In [1]: import numpy as np

In [2]: np.set_printoptions(precision=3, suppress=True, linewidth=200)

In [3]: def tidy(a):
   ...:     return np.round(a, 3) + 0
   ...: 

In [4]: M = np.array([[0, 0, 0], [2, 2, 0], [1, 2, 1]])

In [5]: M
Out[5]: 
array([[0, 0, 0],
       [2, 2, 0],
       [1, 2, 1]])

In [6]: # rows and columns are dependent

In [7]: r = np.linalg.matrix_rank(M)

In [8]: r
Out[8]: np.int64(2)

In [9]: N = np.linalg.svd(M)[2][r:].T

In [10]: tidy(N @ N.T)
Out[10]: 
array([[ 0.333, -0.333,  0.333],
       [-0.333,  0.333, -0.333],
       [ 0.333, -0.333,  0.333]])

In [11]: [int(np.linalg.matrix_rank(M[:, :j + 1])) for j in range(3)]
Out[11]: [1, 2, 2]

In [12]: rng = np.random.default_rng(3773)

In [13]: feats = rng.normal(size=(17, 3))

In [14]: feats = 10 * feats / np.linalg.norm(feats, axis=1, keepdims=True)

In [15]: tidy(feats)
Out[15]: 
array([[-6.993,  6.778, -2.271],
       [-4.095,  8.638,  2.937],
       [-5.823,  7.455,  3.242],
       [ 4.901, -7.137, -5.005],
       [ 7.001, -1.971,  6.863],
       [ 1.861, -6.397, -7.457],
       [-7.607, -5.524,  3.409],
       [-0.148, -5.495, -8.353],
       [-7.702, -6.079, -1.929],
       [ 9.907, -1.306, -0.388],
       [ 7.298, -5.503,  4.057],
       [ 8.153,  5.542,  1.679],
       [ 4.879, -5.056, -7.116],
       [-4.13 , -6.13 , -6.736],
       [-1.618, -3.283,  9.306],
       [ 3.658, -8.216, -4.372],
       [ 9.867, -0.431,  1.565]])

In [16]: M @ M
Out[16]: 
array([[0, 0, 0],
       [4, 4, 0],
       [5, 6, 1]])

In [17]: print(np.allclose(M @ M.T, M.T @ M))
False

In [18]: tidy(np.linalg.det(M))
Out[18]: np.float64(0.0)

In [19]: print(np.linalg.matrix_power(M, 3))
[[ 0  0  0]
 [ 8  8  0]
 [13 14  1]]

In [20]: m1 = np.loadtxt("layer8.csv", delimiter=",")

In [21]: tidy(m1)
Out[21]: 
array([[ 1.   ,  0.   ,  0.   ],
       [ 0.   ,  0.309, -0.951],
       [ 0.   ,  0.951,  0.309]])

In [22]: # 2 groups of indices that never mix

In [23]: B = feats / np.sqrt((feats ** 2).mean(axis=1, keepdims=True))

In [24]: print(np.linalg.matrix_rank(B) == np.linalg.matrix_rank(feats))
True

In [25]: print(tidy(np.linalg.norm(B, axis=1)))
[1.732 1.732 1.732 1.732 1.732 1.732 1.732 1.732 1.732 1.732 1.732 1.732 1.732 1.732 1.732 1.732 1.732]

In [26]: tidy(B[15])
Out[26]: array([ 0.634, -1.423, -0.757])

In [27]: vec = np.array([4, 4, 8])

In [28]: rhs = m1 @ vec

In [29]: b, lr = np.zeros(3), 1 / np.linalg.norm(m1, 2) ** 2

In [30]: for i in range(8):
    ...:     b -= lr * m1.T @ (m1 @ b - rhs)
    ...:     if i % 2 == 0: print(i, round(np.linalg.norm(m1 @ b - rhs), 3))
    ...: 
0 0.0
2 0.0
4 0.0
6 0.0

In [31]: b
Out[31]: array([4., 4., 8.])

In [32]: basis = np.sign(np.array([[-1, -1, 3, 1], [1, 2, -2, -2], [1, -1, -1, -3], [-1, -2, 3, -3]]))

In [33]: B = (np.tril(basis, -1) + np.eye(4)) @ (np.triu(basis, 1) + np.eye(4))

In [34]: ev = np.array([3, 3, 0, 1])

In [35]: X = np.rint(B * ev @ np.linalg.inv(B)) + 0

In [36]: X
Out[36]: 
array([[ -1.,  -3.,   2.,  -5.],
       [  0.,   3.,   0.,   0.],
       [ -4.,  -9.,   5., -11.],
       [  0.,  -3.,   0.,   0.]])

In [37]: # rank 3

In [38]: tidy(X @ np.linalg.pinv(X) @ X)
Out[38]: 
array([[ -1.,  -3.,   2.,  -5.],
       [  0.,   3.,   0.,   0.],
       [ -4.,  -9.,   5., -11.],
       [  0.,  -3.,   0.,   0.]])

In [39]: np.unique(X.round(6), axis=0).shape
Out[39]: (4, 4)

In [40]: tidy(np.trace(np.linalg.pinv(X) @ X))
Out[40]: np.float64(3.0)

In [41]: np.abs(np.diag(np.linalg.qr(X)[1])) > 1e-9
Out[41]: array([ True,  True,  True, False])
